$ python3 -q
>>> import numpy as np
>>> from numpy import linalg as LA
>>> np.set_printoptions(precision=2, suppress=True, linewidth=120, legacy="1.25")
>>> def rd(a):
...     return np.round(a, 2) + 0
... 
>>> X = np.load("w.npy")
>>> X
array([[  1,  -2,   1,   0,   0,  -1,  -2],
       [  0,  -4,  -3,   0,   1,   3,   0],
       [  0,   0,   1,  -2,  -1,  -1,   0],
       [  2, -10,  -4,   3,   3,   4,  -4],
       [ -2,   2,  -1,  -5,  -2,   1,   4],
       [ -1,   2,   1,  -4,  -2,  -1,   2],
       [ -1,   2,   1,  -4,  -2,  -1,   2],
       [  3,  -8,   1,   1,   1,  -1,  -6],
       [  1,  -4,   1,  -3,  -1,  -1,  -2]])
>>> # rows 5 and 6 are equal
>>> def softmax(z):
...     e = np.exp(z - z.max(axis=-1, keepdims=True))
...     return e / e.sum(axis=-1, keepdims=True)
... 
>>> rd(softmax(X[7]))
array([0.7 , 0.  , 0.1 , 0.1 , 0.1 , 0.01, 0.  ])
>>> rd(softmax(10 * X[7]))
array([1., 0., 0., 0., 0., 0., 0.])
>>> S = X @ X.T / np.sqrt(7)
>>> softmax(S).round(6).argmax(axis=1)
array([7, 3, 5, 3, 4, 4, 4, 7, 7])
>>> rd(softmax(S)[7] @ X)
array([ 2.87, -8.26,  0.34,  1.26,  1.26, -0.34, -5.74])
>>> LA.lstsq(X[:-1].T, X[-1])[2]
3
>>> np.allclose(X[:-1].T @ LA.lstsq(X[:-1].T, X[-1])[0], X[-1])
True
>>> np.unique(X.round(6), axis=0).shape
(8, 7)
>>> A = np.loadtxt("data.csv", delimiter=",")
>>> A
array([[-24.79,  39.21, -25.12,  20.65,   6.18,  15.87,  20.05,  -6.39, -30.08, -15.73],
       [-26.28,  40.42, -26.29,  20.85,   6.35,  15.42,  20.71,  -4.39, -30.07, -14.6 ],
       [-25.05,  40.77, -24.54,  20.14,   7.1 ,  14.82,  19.83,  -5.16, -31.09, -15.54],
       [-25.02,  40.73, -27.96,  22.74,   4.66,  14.9 ,  21.6 ,  -3.37, -29.69, -15.05],
       [-24.73,  39.65, -23.8 ,  20.12,   3.06,  15.75,  20.84,  -4.6 , -30.95, -15.06],
       [-26.66,  39.13, -26.14,  18.76,   5.3 ,  15.12,  21.31,  -4.54, -29.33, -14.68],
       [-25.61,  39.19, -24.75,  19.08,   4.21,  14.32,  20.57,  -4.04, -30.53, -14.  ],
       [-23.74,  40.48, -24.9 ,  20.59,   4.04,  15.41,  21.26,  -4.9 , -31.11, -13.2 ],
       [-23.03,  41.21, -24.95,  20.88,   4.87,  14.27,  21.77,  -4.92, -30.34, -14.18],
       [-24.88,  39.27, -25.95,  19.73,   6.09,  15.82,  21.27,  -5.95, -31.24, -15.21],
       [-25.18,  40.59, -25.63,  18.63,   3.96,  14.04,  21.99,  -4.79, -29.75, -15.1 ],
       [-24.99,  39.95, -25.53,  18.84,   4.46,  13.73,  19.83,  -5.87, -29.82, -14.62],
       [-24.37,  37.97, -26.11,  19.61,   5.06,  14.87,  19.04,  -4.85, -30.87, -16.17],
       [-24.49,  39.93, -24.47,  21.05,   5.1 ,  13.74,  21.06,  -3.75, -32.9 , -14.97],
       [-25.88,  40.06, -24.4 ,  19.61,   6.37,  14.48,  19.74,  -4.68, -28.89, -14.8 ],
       [-24.23,  39.53, -24.68,  22.51,   4.67,  14.02,  19.73,  -5.54, -29.5 , -13.62],
       [-25.22,  40.27, -24.43,  20.97,   6.11,  16.06,  21.4 ,  -5.  , -29.23, -13.98],
       [-25.07,  40.49, -25.53,  17.81,   5.72,  13.45,  20.98,  -5.72, -28.41, -14.95],
       [-26.32,  38.72, -25.29,  19.66,   3.9 ,  15.65,  18.8 ,  -3.02, -29.57, -15.8 ],
       [-26.17,  39.05, -25.72,  18.81,   4.5 ,  14.66,  21.37,  -4.72, -30.1 , -13.6 ],
       [-24.43,  38.73, -24.38,  20.31,   4.24,  14.79,  18.95,  -4.5 , -31.3 , -16.33],
       [-25.39,  38.2 , -25.05,  20.9 ,   6.58,  14.6 ,  20.22,  -5.26, -29.05, -15.89],
       [-22.96,  39.95, -25.95,  22.14,   4.46,  14.92,  21.11,  -3.83, -29.11, -15.31],
       [-25.91,  39.58, -24.55,  20.94,   4.29,  14.19,  19.  ,  -5.01, -31.18, -13.54],
       [-24.21,  39.47, -26.21,  20.59,   6.49,  16.3 ,  19.75,  -4.95, -31.84, -13.33],
       [-24.18,  38.67, -24.87,  19.74,   4.03,  13.05,  20.29,  -5.05, -29.78, -14.74],
       [-24.97,  39.86, -25.27,  21.4 ,   5.19,  14.67,  18.92,  -4.62, -29.89, -17.02],
       [-24.64,  39.47, -24.57,  17.63,   6.42,  14.09,  20.05,  -5.13, -31.87, -16.9 ],
       [-24.52,  41.65, -24.47,  21.84,   5.99,  13.6 ,  19.51,  -4.44, -30.66, -14.76],
       [-23.42,  39.99, -24.87,  19.83,   6.31,  13.73,  21.04,  -4.95, -30.68, -14.7 ],
       [-24.72,  39.66, -25.44,  19.64,   5.42,  14.9 ,  20.37,  -5.28, -29.64, -14.55],
       [-26.62,  40.11, -23.94,  21.33,   3.73,  15.18,  18.15,  -5.66, -30.26, -15.19],
       [-24.44,  40.08, -26.11,  18.85,   5.64,  15.1 ,  18.97,  -6.49, -29.45, -14.44],
       [-24.09,  40.39, -25.93,  19.56,   6.22,  13.39,  19.9 ,  -4.95, -29.35, -15.21],
       [-24.85,  38.6 , -26.91,  20.06,   5.16,  16.69,  19.89,  -6.07, -30.19, -14.23],
       [-24.97,  40.97, -25.35,  21.02,   4.06,  16.  ,  20.66,  -5.9 , -30.  , -15.06],
       [-24.34,  42.12, -24.41,  20.35,   5.52,  16.08,  21.19,  -5.04, -28.57, -15.14],
       [-24.58,  39.8 , -26.  ,  21.64,   5.42,  15.33,  19.48,  -5.52, -29.89, -16.26]])
>>> cen = A - A.mean(axis=0)
>>> V = LA.svd(cen)[2][:1]
>>> B = cen - cen @ V.T @ V
>>> rd(np.diag(V.T @ V))
array([0.07, 0.11, 0.  , 0.69, 0.02, 0.02, 0.03, 0.02, 0.  , 0.03])
>>> mat = np.load("case4.npy")
>>> mat
array([[ 2,  2,  2,  2,  2,  2,  2],
       [ 2,  4,  4,  4,  4,  4,  4],
       [ 2,  4,  6,  6,  6,  6,  6],
       [ 2,  4,  6,  8,  8,  8,  8],
       [ 2,  4,  6,  8, 10, 10, 10],
       [ 2,  4,  6,  8, 10, 12, 12],
       [ 2,  4,  6,  8, 10, 12, 14]])
>>> # symmetric, so the eigenvalues are real
>>> rd(np.sort(np.abs(LA.eigvals(mat))))
array([ 0.52,  0.6 ,  0.76,  1.12,  2.  ,  5.24, 45.76])
>>> np.allclose(mat, mat.T)
True
>>> B = mat / np.sqrt((mat ** 2).mean(axis=1, keepdims=True))
>>> rd(LA.norm(B, axis=1))
array([2.65, 2.65, 2.65, 2.65, 2.65, 2.65, 2.65])
>>> rd(B[5])
array([0.23, 0.47, 0.7 , 0.94, 1.17, 1.41, 1.41])
>>> LA.matrix_rank(mat - mat.mean(axis=1, keepdims=True))
6
>>> B = LA.inv(mat)
>>> rd(LA.det(mat) * B)
array([[128., -64.,   0.,   0.,   0.,   0.,   0.],
       [-64., 128., -64.,   0.,   0.,   0.,   0.],
       [  0., -64., 128., -64.,   0.,   0.,   0.],
       [  0.,   0., -64., 128., -64.,   0.,   0.],
       [  0.,   0.,   0., -64., 128., -64.,   0.],
       [  0.,   0.,   0.,   0., -64., 128., -64.],
       [  0.,   0.,   0.,   0.,   0., -64.,  64.]])
>>> rd(LA.slogdet(mat)[0])
1.0
>>> B
array([[ 1. , -0.5,  0. ,  0. ,  0. ,  0. ,  0. ],
       [-0.5,  1. , -0.5,  0. ,  0. ,  0. ,  0. ],
       [ 0. , -0.5,  1. , -0.5,  0. ,  0. ,  0. ],
       [ 0. ,  0. , -0.5,  1. , -0.5,  0. ,  0. ],
       [ 0. ,  0. ,  0. , -0.5,  1. , -0.5,  0. ],
       [ 0. ,  0. ,  0. ,  0. , -0.5,  1. , -0.5],
       [ 0. ,  0. ,  0. ,  0. ,  0. , -0.5,  0.5]])
>>> rd(LA.inv(B))
array([[ 2.,  2.,  2.,  2.,  2.,  2.,  2.],
       [ 2.,  4.,  4.,  4.,  4.,  4.,  4.],
       [ 2.,  4.,  6.,  6.,  6.,  6.,  6.],
       [ 2.,  4.,  6.,  8.,  8.,  8.,  8.],
       [ 2.,  4.,  6.,  8., 10., 10., 10.],
       [ 2.,  4.,  6.,  8., 10., 12., 12.],
       [ 2.,  4.,  6.,  8., 10., 12., 14.]])
>>> rd(LA.cond(mat))
87.57
>>> vals, V = LA.eigh(B)
>>> rd(V.T @ B @ V)
array([[0.02, 0.  , 0.  , 0.  , 0.  , 0.  , 0.  ],
       [0.  , 0.19, 0.  , 0.  , 0.  , 0.  , 0.  ],
       [0.  , 0.  , 0.5 , 0.  , 0.  , 0.  , 0.  ],
       [0.  , 0.  , 0.  , 0.9 , 0.  , 0.  , 0.  ],
       [0.  , 0.  , 0.  , 0.  , 1.31, 0.  , 0.  ],
       [0.  , 0.  , 0.  , 0.  , 0.  , 1.67, 0.  ],
       [0.  , 0.  , 0.  , 0.  , 0.  , 0.  , 1.91]])
>>> np.unique(vals.round(6) + 0, return_counts=True)[1]
array([1, 1, 1, 1, 1, 1, 1])
>>> rd(vals)
array([0.02, 0.19, 0.5 , 0.9 , 1.31, 1.67, 1.91])
>>> rd(V @ np.diag(vals) @ V.T)
array([[ 1. , -0.5,  0. ,  0. ,  0. ,  0. ,  0. ],
       [-0.5,  1. , -0.5,  0. ,  0. ,  0. ,  0. ],
       [ 0. , -0.5,  1. , -0.5,  0. ,  0. ,  0. ],
       [ 0. ,  0. , -0.5,  1. , -0.5,  0. ,  0. ],
       [ 0. ,  0. ,  0. , -0.5,  1. , -0.5,  0. ],
       [ 0. ,  0. ,  0. ,  0. , -0.5,  1. , -0.5],
       [ 0. ,  0. ,  0. ,  0. ,  0. , -0.5,  0.5]])
>>> rd(V.T @ V)
array([[1., 0., 0., 0., 0., 0., 0.],
       [0., 1., 0., 0., 0., 0., 0.],
       [0., 0., 1., 0., 0., 0., 0.],
       [0., 0., 0., 1., 0., 0., 0.],
       [0., 0., 0., 0., 1., 0., 0.],
       [0., 0., 0., 0., 0., 1., 0.],
       [0., 0., 0., 0., 0., 0., 1.]])
>>> np.abs(V[:, -1]).round(6).argmax()
3
>>> W0 = np.load("mat.npy")
>>> rd(W0)
array([[ 0.34, -0.66, -0.09, -0.66],
       [-0.66,  0.34, -0.09, -0.66],
       [-0.09, -0.09,  0.99, -0.09],
       [-0.66, -0.66, -0.09,  0.34]])
>>> # equal to its transpose
>>> B = W0 / LA.norm(W0, axis=1, keepdims=True)
>>> gram = B @ B.T
>>> np.degrees(np.arccos(np.clip(gram[0, 1], -1, 1)))
90.0
>>> rd(gram)
array([[1., 0., 0., 0.],
       [0., 1., 0., 0.],
       [0., 0., 1., 0.],
       [0., 0., 0., 1.]])
>>> (gram - 2 * np.eye(4)).round(6).argmax(axis=1)
array([1, 0, 0, 0])
>>> rd(gram[0])
array([1., 0., 0., 0.])
>>> vals, V = LA.eigh(W0)
>>> rd(LA.svd(W0, compute_uv=False))
array([1., 1., 1., 1.])
>>> np.unique(vals.round(6) + 0, return_counts=True)[1]
array([1, 3])
>>> rd(LA.eigvalsh(W0 @ W0))
array([1., 1., 1., 1.])
>>> rd(LA.eigvalsh(W0 + 5 * np.eye(4)))
array([4., 6., 6., 6.])
>>> rd(V @ np.diag(vals) @ V.T)
array([[ 0.34, -0.66, -0.09, -0.66],
       [-0.66,  0.34, -0.09, -0.66],
       [-0.09, -0.09,  0.99, -0.09],
       [-0.66, -0.66, -0.09,  0.34]])
>>> rd(vals.sum()), np.trace(W0)
(2.0, 2.0)
>>> rd(V.T @ V)
array([[1., 0., 0., 0.],
       [0., 1., 0., 0.],
       [0., 0., 1., 0.],
       [0., 0., 0., 1.]])
>>> vals, V = LA.eigh(W0)
>>> vec = np.array([-2, 2, 0, 0])
>>> rd(V * np.abs(vals) @ V.T)
array([[1., 0., 0., 0.],
       [0., 1., 0., 0.],
       [0., 0., 1., 0.],
       [0., 0., 0., 1.]])
>>> rd(np.abs(W0).sum(axis=1).max()), np.abs(vals).max()
(1.76, 1.0)
>>> vec @ W0 @ vec
8.0
>>> rd(V * np.maximum(vals, 0) @ V.T)
array([[ 0.67, -0.33, -0.05, -0.33],
       [-0.33,  0.67, -0.05, -0.33],
       [-0.05, -0.05,  0.99, -0.05],
       [-0.33, -0.33, -0.05,  0.67]])
>>> vec @ W0 @ vec / (vec @ vec), vals[0], vals[-1]
(1.0, -1.0, 1.0)
>>> Uu, s, Vh = LA.svd(A)
>>> rd(s)
array([438.91,   7.6 ,   7.19,   6.48,   6.42,   5.7 ,   5.37,   4.62,   4.27,   3.17])
>>> B = Uu[:, :1] @ np.diag(s[:1]) @ Vh[:1]
>>> rd(LA.norm(A - B) / LA.norm(A))
0.04
>>> rd(LA.norm(A - B, 2)), rd(s[1])
(7.6, 7.6)
>>> LA.matrix_rank(A, rtol=0.05)
1
>>> F = np.loadtxt("test2.csv", delimiter=",")
>>> rd(F)
array([[-0.5 ,  0.  ,  0.  ,  0.87,  0.  ,  0.  ,  0.  ],
       [ 0.  ,  1.  ,  0.  ,  0.  ,  0.  ,  0.  ,  0.  ],
       [ 0.  ,  0.  ,  1.  ,  0.  ,  0.  ,  0.  ,  0.  ],
       [-0.87,  0.  ,  0.  , -0.5 ,  0.  ,  0.  ,  0.  ],
       [ 0.  ,  0.  ,  0.  ,  0.  ,  1.  ,  0.  ,  0.  ],
       [ 0.  ,  0.  ,  0.  ,  0.  ,  0.  ,  1.  ,  0.  ],
       [ 0.  ,  0.  ,  0.  ,  0.  ,  0.  ,  0.  ,  1.  ]])
>>> vec = np.array([8, -5, -7, 0, -6, 5, -9])
>>> rd(LA.norm(vec)), rd(LA.norm(F @ vec))
(16.73, 16.73)
>>> rd(LA.det(F))
1.0
>>> rd(LA.inv(F))
array([[-0.5 ,  0.  ,  0.  , -0.87,  0.  ,  0.  ,  0.  ],
       [ 0.  ,  1.  ,  0.  ,  0.  ,  0.  ,  0.  ,  0.  ],
       [ 0.  ,  0.  ,  1.  ,  0.  ,  0.  ,  0.  ,  0.  ],
       [ 0.87,  0.  ,  0.  , -0.5 ,  0.  ,  0.  ,  0.  ],
       [ 0.  ,  0.  ,  0.  ,  0.  ,  1.  ,  0.  ,  0.  ],
       [ 0.  ,  0.  ,  0.  ,  0.  ,  0.  ,  1.  ,  0.  ],
       [ 0.  ,  0.  ,  0.  ,  0.  ,  0.  ,  0.  ,  1.  ]])
>>> 7 - LA.matrix_rank(F - np.eye(7), tol=1e-8)
5
>>> rd(F.T @ (F @ vec))
array([ 8., -5., -7.,  0., -6.,  5., -9.])
>>> [p for p in range(1, 25) if np.allclose(LA.matrix_power(F, p), np.eye(7))]
[3, 6, 9, 12, 15, 18, 21, 24]
>>> vec = np.array([-9, 9, -7, -2, 8, -7, -9])
>>> np.einsum("ij,j->i", mat, vec)
array([ -34,  -50,  -84, -104, -120, -152, -170])
>>> LA.norm(mat @ vec) <= LA.norm(mat, 2) * LA.norm(vec) + 1e-9
True
>>> vec = np.array([4, 2, 5, 4, 0, 4, -5])
>>> np.sign((F @ vec).round(6))
array([ 1.,  1.,  1., -1.,  0.,  1., -1.])
>>> (F @ vec).argmax()
2
>>> rd(F @ np.ones(7))
array([ 0.37,  1.  ,  1.  , -1.37,  1.  ,  1.  ,  1.  ])
>>> rd(F @ (2 * vec))
array([  2.93,   4.  ,  10.  , -10.93,   0.  ,   8.  , -10.  ])
>>> rd(np.einsum("ij,j->i", F, vec))
array([ 1.46,  2.  ,  5.  , -5.46,  0.  ,  4.  , -5.  ])
>>> rd(F @ vec)
array([ 1.46,  2.  ,  5.  , -5.46,  0.  ,  4.  , -5.  ])
>>> M = np.load("dump.npy")
>>> M
array([[ 0.1,  1. ,  0. ,  0. ,  1. , -0.8, -1.5, -1.1,  0.9,  0.2],
       [-0.8, -2.4,  0.5,  0.2,  0.4, -0.9,  0. , -1.1, -0.7, -1. ],
       [-0.1, -0.2, -0.9, -0.9, -2.4,  0.1, -1. , -0.8,  0.2,  1.9],
       [-0.1,  0.9, -0.1,  0. ,  1.4,  0.3, -0.2, -0.3, -1.3, -1. ],
       [-0.1, -0.8, -1.4, -0.9,  1.2, -0.3, -0.6, -0.6,  0.6,  0.5]])
>>> blk = np.stack([M, -2 * M, M[::-1]])
>>> LA.matrix_rank(blk)
array([5, 5, 5])
>>> (blk @ M.T).shape
(3, 5, 5)
>>> rd(blk.sum(axis=0))
array([[-0.2, -1.8, -1.4, -0.9,  0.2,  0.5,  0.9,  0.5, -0.3,  0.3],
       [ 0.7,  3.3, -0.6, -0.2,  1. ,  1.2, -0.2,  0.8, -0.6,  0. ],
       [ 0. ,  0. ,  0. ,  0. ,  0. ,  0. ,  0. ,  0. ,  0. ,  0. ],
       [-0.7, -3.3,  0.6,  0.2, -1. , -1.2,  0.2, -0.8,  0.6,  0. ],
       [ 0.2,  1.8,  1.4,  0.9, -0.2, -0.5, -0.9, -0.5,  0.3, -0.3]])
>>> blk.shape
(3, 5, 10)
